$ python3 -q
>>> import numpy as np
>>> np.set_printoptions(precision=1, suppress=True, linewidth=100, legacy="1.25")
>>> feats = np.load("out5.npy")
>>> feats
array([[ 1.9, -3.1,  0.9,  0.2],
       [ 5.9, -1.4, -1.3,  4. ],
       [ 3.6, -5.4,  2. ,  2. ],
       [ 1.5, -3. ,  2.1, -0.2],
       [-1. , -2.2, -1.1,  1.4],
       [ 2.3,  1.9, -0.9, -2.3],
       [-2.8,  1. ,  0.5, -2.5],
       [ 0.9,  2. , -2.1,  0.6],
       [ 0.3,  0.6, -1.2, -1.9],
       [-0.9,  0.4, -3.4,  2.8],
       [-3.6,  2.2, -0.1,  3.6],
       [ 4.7,  0.7,  0.6, -3.3],
       [ 3.3, -3.2,  1. ,  2.4],
       [-1.1,  1. ,  0.5, -5.5],
       [ 1.3, -3.5,  3.5,  0.3],
       [ 1.6,  0.9, -3.3,  4.7]])
>>> cen = feats - feats.mean(axis=0)
>>> evecs = np.linalg.svd(cen)[2][:3]
>>> B = cen - cen @ evecs.T @ evecs
>>> np.round(np.cov(cen @ evecs.T, rowvar=False), 1) + 0
array([[10.6,  0. ,  0. ],
       [ 0. ,  8.5,  0. ],
       [ 0. ,  0. ,  4.5]])
>>> B.std(axis=0)
array([0.1, 0.5, 0.6, 0.3])
>>> np.diag(evecs.T @ evecs)
array([1. , 0.6, 0.5, 0.9])
>>> M = np.loadtxt("a.csv", delimiter=",")
>>> M
array([[ 0.3, -3. , -0.9, -0.9, -0.5,  2.6, -0.3, -1.3, -0.2, -0.4, -1. ],
       [ 0.2, -0.5,  0.6, -1.9, -1.4, -1.2, -1.1, -2.4, -1.9,  0.1, -0.4],
       [-1. , -7. ,  0.3,  0.3,  0.5, -1.2, -0.7, -2.1, -0.1, -1. ,  0.7],
       [-0.2,  6. ,  1. ,  1.3,  1.2,  0. , -1.7,  0.8, -1.1,  0.8, -0.3],
       [ 0.5,  6. ,  1.4, -0.2, -0.3, -2.4,  1.1,  2.6, -2.2,  0.2, -0.8],
       [ 0.5, -3.5,  1.3, -0.5, -0.1,  0.8, -0.2, -0.9, -0.3, -1.2,  1.7],
       [ 0.6,  4. ,  2.8, -1.4,  0.9, -0.1,  0.2, -0.5, -0.5, -0.4, -1.4],
       [ 0.6,  2. , -0.4, -1.4, -0.6, -0.5,  1.3,  0.1,  0.9, -0.1, -0.6],
       [-1.6, -1. ,  0. ,  0. , -1.4, -1.4,  0.8,  0.1,  0.6,  0. ,  0.2],
       [ 0.8, -2.5,  0.3, -1. , -0.5, -2.1,  0.2, -0.1, -0.4,  1. , -1.8],
       [ 0.4, 11. ,  0.2, -0.5, -0.5,  0.3,  1. ,  2.7, -1.8,  0.8, -0.5]])
>>> vec = np.array([-1, -2, 3, 0, 0, -3, -1, 2, 1, 3, 2])
>>> y = M @ vec
>>> y
array([-10.5,   0.1,  14.3,  -4.8,  -0.2,   5.9,  -5.6,  -6. ,   8.2,  10. , -18.7])
>>> np.round(np.linalg.solve(M, y + M[:, 7]), 1) + 0
array([-1., -2.,  3.,  0.,  0., -3., -1.,  3.,  1.,  3.,  2.])
>>> np.round(np.linalg.solve(M, M[:, 4]), 1) + 0
array([0., 0., 0., 0., 1., 0., 0., 0., 0., 0., 0.])
>>> vec = np.array([3, 1, 2, 0, 2, 0, 2, 1, 0, 0, 2])
>>> M @ vec
array([ -8.8,  -6.9, -10.5,   6.6,  12.9,   2.5,  10.3,   3.3,  -6.5,  -3.8,  15.3])
>>> np.einsum("ij,j->i", M, vec)
array([ -8.8,  -6.9, -10.5,   6.6,  12.9,   2.5,  10.3,   3.3,  -6.5,  -3.8,  15.3])
>>> np.sign((M @ vec).round(6))
array([-1., -1., -1.,  1.,  1.,  1.,  1.,  1., -1., -1.,  1.])
>>> M * vec
array([[ 0.9, -3. , -1.8, -0. , -1. ,  0. , -0.6, -1.3, -0. , -0. , -2. ],
       [ 0.6, -0.5,  1.2, -0. , -2.8, -0. , -2.2, -2.4, -0. ,  0. , -0.8],
       [-3. , -7. ,  0.6,  0. ,  1. , -0. , -1.4, -2.1, -0. , -0. ,  1.4],
       [-0.6,  6. ,  2. ,  0. ,  2.4,  0. , -3.4,  0.8, -0. ,  0. , -0.6],
       [ 1.5,  6. ,  2.8, -0. , -0.6, -0. ,  2.2,  2.6, -0. ,  0. , -1.6],
       [ 1.5, -3.5,  2.6, -0. , -0.2,  0. , -0.4, -0.9, -0. , -0. ,  3.4],
       [ 1.8,  4. ,  5.6, -0. ,  1.8, -0. ,  0.4, -0.5, -0. , -0. , -2.8],
       [ 1.8,  2. , -0.8, -0. , -1.2, -0. ,  2.6,  0.1,  0. , -0. , -1.2],
       [-4.8, -1. ,  0. ,  0. , -2.8, -0. ,  1.6,  0.1,  0. ,  0. ,  0.4],
       [ 2.4, -2.5,  0.6, -0. , -1. , -0. ,  0.4, -0.1, -0. ,  0. , -3.6],
       [ 1.2, 11. ,  0.4, -0. , -1. ,  0. ,  2. ,  2.7, -0. ,  0. , -1. ]])
>>> np.linalg.norm(M @ vec) <= np.linalg.norm(M, 2) * np.linalg.norm(vec) + 1e-9
True
>>> (M @ vec).argmax()
10
>>> (M * vec).sum(axis=1)
array([ -8.8,  -6.9, -10.5,   6.6,  12.9,   2.5,  10.3,   3.3,  -6.5,  -3.8,  15.3])
>>> u = np.array([-2, -1, -1, 1, -3, -1, -3, -2, 1, -3, 1])
>>> B = M + np.outer(u, np.eye(11)[1])
>>> np.linalg.matrix_rank(np.linalg.inv(B) - np.linalg.inv(M), tol=1e-8)
1
>>> B
array([[ 0.3, -5. , -0.9, -0.9, -0.5,  2.6, -0.3, -1.3, -0.2, -0.4, -1. ],
       [ 0.2, -1.5,  0.6, -1.9, -1.4, -1.2, -1.1, -2.4, -1.9,  0.1, -0.4],
       [-1. , -8. ,  0.3,  0.3,  0.5, -1.2, -0.7, -2.1, -0.1, -1. ,  0.7],
       [-0.2,  7. ,  1. ,  1.3,  1.2,  0. , -1.7,  0.8, -1.1,  0.8, -0.3],
       [ 0.5,  3. ,  1.4, -0.2, -0.3, -2.4,  1.1,  2.6, -2.2,  0.2, -0.8],
       [ 0.5, -4.5,  1.3, -0.5, -0.1,  0.8, -0.2, -0.9, -0.3, -1.2,  1.7],
       [ 0.6,  1. ,  2.8, -1.4,  0.9, -0.1,  0.2, -0.5, -0.5, -0.4, -1.4],
       [ 0.6,  0. , -0.4, -1.4, -0.6, -0.5,  1.3,  0.1,  0.9, -0.1, -0.6],
       [-1.6,  0. ,  0. ,  0. , -1.4, -1.4,  0.8,  0.1,  0.6,  0. ,  0.2],
       [ 0.8, -5.5,  0.3, -1. , -0.5, -2.1,  0.2, -0.1, -0.4,  1. , -1.8],
       [ 0.4, 12. ,  0.2, -0.5, -0.5,  0.3,  1. ,  2.7, -1.8,  0.8, -0.5]])
>>> arr = np.array([[0.0, 1.0, 1.0, 1.0, 1.0, 1.0, 1.0, 1.0],
...     [1.0, 0.0, 1.0, 1.0, 1.0, 1.0, 1.0, 1.0],
...     [1.0, 1.0, 0.0, 1.0, 1.0, 1.0, 1.0, 1.0],
...     [1.0, 1.0, 1.0, 0.0, 1.0, 1.0, 1.0, 1.0],
...     [1.0, 1.0, 1.0, 1.0, 0.0, 1.0, 1.0, 1.0],
...     [1.0, 1.0, 1.0, 1.0, 1.0, 0.0, 1.0, 1.0],
...     [1.0, 1.0, 1.0, 1.0, 1.0, 1.0, 0.0, 1.0],
...     [1.0, 1.0, 1.0, 1.0, 1.0, 1.0, 1.0, 0.0]])
>>> # symmetric, so the eigenvalues are real
>>> idx = feats[:, 0] > np.median(feats[:, 0])
>>> u = feats[idx].mean(axis=0) - feats[~idx].mean(axis=0)
>>> u
array([ 4. , -1.8,  0.6,  1.1])
>>> np.linalg.norm(arr, axis=1)
array([2.6, 2.6, 2.6, 2.6, 2.6, 2.6, 2.6, 2.6])
>>> np.linalg.norm(arr, axis=1).argmax()
0
>>> round(np.linalg.norm(arr, 1), 1), round(float(np.linalg.norm(arr, np.inf)), 1)
(7.0, 7.0)
>>> np.round(np.linalg.norm(arr[5] - arr[7]), 1)
1.4
>>> vec = np.array([0, 0, 3, 0, -3, 0, -1, -2])
>>> arr @ vec
array([-3., -3., -6., -3.,  0., -3., -2., -1.])
>>> arr @ np.ones(8)
array([7., 7., 7., 7., 7., 7., 7., 7.])
>>> np.linalg.norm(arr @ vec) <= np.linalg.norm(arr, 2) * np.linalg.norm(vec) + 1e-9
True
>>> np.trace(arr)
0.0
>>> np.allclose(arr, arr.T)
True
>>> round(np.linalg.det(arr), 1)
-7.0
>>> B = np.array([[9, 1, -1, -1, -1, -4, 3],
...     [3, 9, 0, 8, 9, -5, 7],
...     [-8, -3, -2, -8, -1, -4, 1]])
>>> A = B.T @ B
>>> A
array([[154,  60,   7,  79,  26, -19,  40],
       [ 60,  91,   5,  95,  83, -37,  63],
       [  7,   5,   5,  17,   3,  12,  -5],
       [ 79,  95,  17, 129,  81,  -4,  45],
       [ 26,  83,   3,  81,  83, -37,  59],
       [-19, -37,  12,  -4, -37,  57, -51],
       [ 40,  63,  -5,  45,  59, -51,  59]])
>>> evals, evecs = np.linalg.eigh(A)
>>> vec = np.array([1, 0, 2, 0, 0, 1, 2])
>>> np.abs(A).sum(axis=1).max(), np.round(np.abs(evals).max(), 1)
(450, 377.0)
>>> evecs * np.maximum(evals, 0) @ evecs.T
array([[154.,  60.,   7.,  79.,  26., -19.,  40.],
       [ 60.,  91.,   5.,  95.,  83., -37.,  63.],
       [  7.,   5.,   5.,  17.,   3.,  12.,  -5.],
       [ 79.,  95.,  17., 129.,  81.,  -4.,  45.],
       [ 26.,  83.,   3.,  81.,  83., -37.,  59.],
       [-19., -37.,  12.,  -4., -37.,  57., -51.],
       [ 40.,  63.,  -5.,  45.,  59., -51.,  59.]])
>>> vec @ A @ vec
421
>>> (np.sign(evecs[:, -1].round(6)) == np.sign(evecs[0, -1].round(6))).astype(int)
array([1, 1, 1, 1, 1, 0, 1])
>>> np.round(np.linalg.eigvalsh(A[1:, 1:]), 1) + 0
array([  0. ,   0. ,   0. ,   7.4,  91.4, 325.2])
>>> evecs * np.abs(evals) @ evecs.T
array([[154.,  60.,   7.,  79.,  26., -19.,  40.],
       [ 60.,  91.,   5.,  95.,  83., -37.,  63.],
       [  7.,   5.,   5.,  17.,   3.,  12.,  -5.],
       [ 79.,  95.,  17., 129.,  81.,  -4.,  45.],
       [ 26.,  83.,   3.,  81.,  83., -37.,  59.],
       [-19., -37.,  12.,  -4., -37.,  57., -51.],
       [ 40.,  63.,  -5.,  45.,  59., -51.,  59.]])
>>> rng = np.random.default_rng(11516)
>>> B = A + rng.integers(-2, 3, (7, 3)) @ rng.integers(-2, 3, (3, 7))
>>> B
array([[152,  64,  11,  81,  22, -15,  44],
       [ 55,  95,  10,  96,  76, -35,  65],
       [ 12,   1,   2,  17,  10,   9,  -5],
       [ 82,  93,  15, 129,  85,  -5,  45],
       [ 25,  79,  -2,  77,  84, -42,  51],
       [-12, -39,  12,  -1, -29,  57, -45],
       [ 47,  61,  -5,  48,  67, -51,  65]])
>>> np.round(np.linalg.svd(B - A, compute_uv=False), 1) + 0
array([22.9, 17.2,  2.1,  0. ,  0. ,  0. ,  0. ])
>>> B - A
array([[-2,  4,  4,  2, -4,  4,  4],
       [-5,  4,  5,  1, -7,  2,  2],
       [ 5, -4, -3,  0,  7, -3,  0],
       [ 3, -2, -2,  0,  4, -1,  0],
       [-1, -4, -5, -4,  1, -5, -8],
       [ 7, -2,  0,  3,  8,  0,  6],
       [ 7, -2,  0,  3,  8,  0,  6]])
>>> np.abs(B - A).sum(axis=1)
array([24, 26, 22, 12, 28, 26, 26])
>>> evals, evecs = np.linalg.eigh(A)
>>> evals.round(1) + 0
array([  0. ,   0. ,   0. ,   0. ,  83.2, 117.8, 377. ])
>>> np.linalg.eigvalsh(A + -1 * np.eye(7))
array([ -1. ,  -1. ,  -1. ,  -1. ,  82.2, 116.8, 376. ])
>>> np.unique(evals.round(6) + 0, return_counts=True)[1]
array([4, 1, 1, 1])
>>> np.round(np.linalg.eigvalsh(A @ A), 1) + 0
array([     0. ,      0. ,      0. ,      0. ,   6925.7,  13870.4, 142133.9])
>>> r = np.linalg.matrix_rank(A)
>>> r
3
>>> N = np.linalg.svd(A)[2][r:].T
>>> np.linalg.matrix_rank(A.T @ A), np.linalg.matrix_rank(A @ A.T)
(3, 3)
>>> np.allclose(A @ N, 0)
True
>>> [int(np.linalg.matrix_rank(A[:, :j + 1])) for j in range(7)]
[1, 2, 3, 3, 3, 3, 3]
>>> np.round(N @ N.T, 1) + 0
array([[ 0.1,  0. ,  0. , -0.1,  0.2,  0.1, -0.1],
       [ 0. ,  0.7,  0. , -0.3, -0.3,  0.1, -0.2],
       [ 0. ,  0. ,  0.9, -0.1,  0. , -0.1,  0.1],
       [-0.1, -0.3, -0.1,  0.4, -0.2, -0.3,  0. ],
       [ 0.2, -0.3,  0. , -0.2,  0.7,  0.1, -0.2],
       [ 0.1,  0.1, -0.1, -0.3,  0.1,  0.5,  0.4],
       [-0.1, -0.2,  0.1,  0. , -0.2,  0.4,  0.7]])
>>> [int(np.linalg.matrix_rank(np.delete(A, i, axis=0))) for i in range(7)]
[3, 3, 3, 3, 3, 3, 3]
>>> [int(np.linalg.matrix_rank(A[:i])) for i in range(1, len(A) + 1)]
[1, 2, 3, 3, 3, 3, 3]
>>> u, v = A[1], A[2]
>>> u @ u
33158
>>> pr = (u @ v) / (u @ u) * u
>>> np.outer(u, v)
array([[ 420,  300,  300, 1020,  180,  720, -300],
       [ 637,  455,  455, 1547,  273, 1092, -455],
       [  35,   25,   25,   85,   15,   60,  -25],
       [ 665,  475,  475, 1615,  285, 1140, -475],
       [ 581,  415,  415, 1411,  249,  996, -415],
       [-259, -185, -185, -629, -111, -444,  185],
       [ 441,  315,  315, 1071,  189,  756, -315]])
>>> round(float((v - pr) @ u), 1)
-0.0
>>> m1 = np.load("arr.npy")
>>> m1.round(1) + 0
array([[ 1.7,  0.6, -0.2,  0.5,  1. ,  1. ,  1.7,  0.7],
       [ 0.1,  0.6,  1.7, -1.8,  0.1, -0.9,  0.5,  1. ],
       [ 1. ,  0.6,  0.4,  1.1, -0.7, -2.1,  0.6, -1.2],
       [-1.7,  0.2, -0.5, -0.5,  0.1,  0.1,  2.1, -1.1],
       [-0.7,  2.6,  0.1,  0.4,  0.8,  0.4, -0.9, -0.3],
       [ 0. , -1. ,  1.8,  0.4,  1.7,  0.4, -0.2, -1.4],
       [-0.8, -0.5, -0.7,  0.8,  1.7, -1.5,  0.1,  1.3],
       [ 1. ,  0. , -1.4, -1.7,  1.1, -0.5, -0.5, -1.1]])
>>> vec = np.array([0, 4, 1, 4, 2, 4, 5, 4])
>>> h = np.maximum(m1 @ vec, 0)
>>> m1 * (h > 1e-9)[:, None]
array([[ 1.7,  0.6, -0.2,  0.5,  1. ,  1. ,  1.7,  0.7],
       [ 0.1,  0.6,  1.7, -1.8,  0.1, -0.9,  0.5,  1. ],
       [ 0. ,  0. ,  0. ,  0. , -0. , -0. ,  0. , -0. ],
       [-1.7,  0.2, -0.5, -0.5,  0.1,  0.1,  2.1, -1.1],
       [-0.7,  2.6,  0.1,  0.4,  0.8,  0.4, -0.9, -0.3],
       [ 0. , -0. ,  0. ,  0. ,  0. ,  0. , -0. , -0. ],
       [-0.8, -0.5, -0.7,  0.8,  1.7, -1.5,  0.1,  1.3],
       [ 0. , -0. , -0. , -0. ,  0. , -0. , -0. , -0. ]])
>>> np.tanh(m1 @ vec)
array([ 1. ,  0.3, -1. ,  1. ,  1. , -1. ,  1. , -1. ])
>>> np.flatnonzero(h > 1e-9)
array([0, 1, 3, 4, 6])
>>> np.maximum(m1 @ vec, 0) - np.maximum(-m1 @ vec, 0)
array([ 21.4,   0.3,  -4.4,   4.7,   9.4,  -1.9,   3.7, -15.5])
>>> h
array([21.4,  0.3,  0. ,  4.7,  9.4,  0. ,  3.7,  0. ])
>>> m1.T @ h
array([19.6, 36.6, -8.3, 14.6, 35.1, 19.2, 38.9, 11.3])
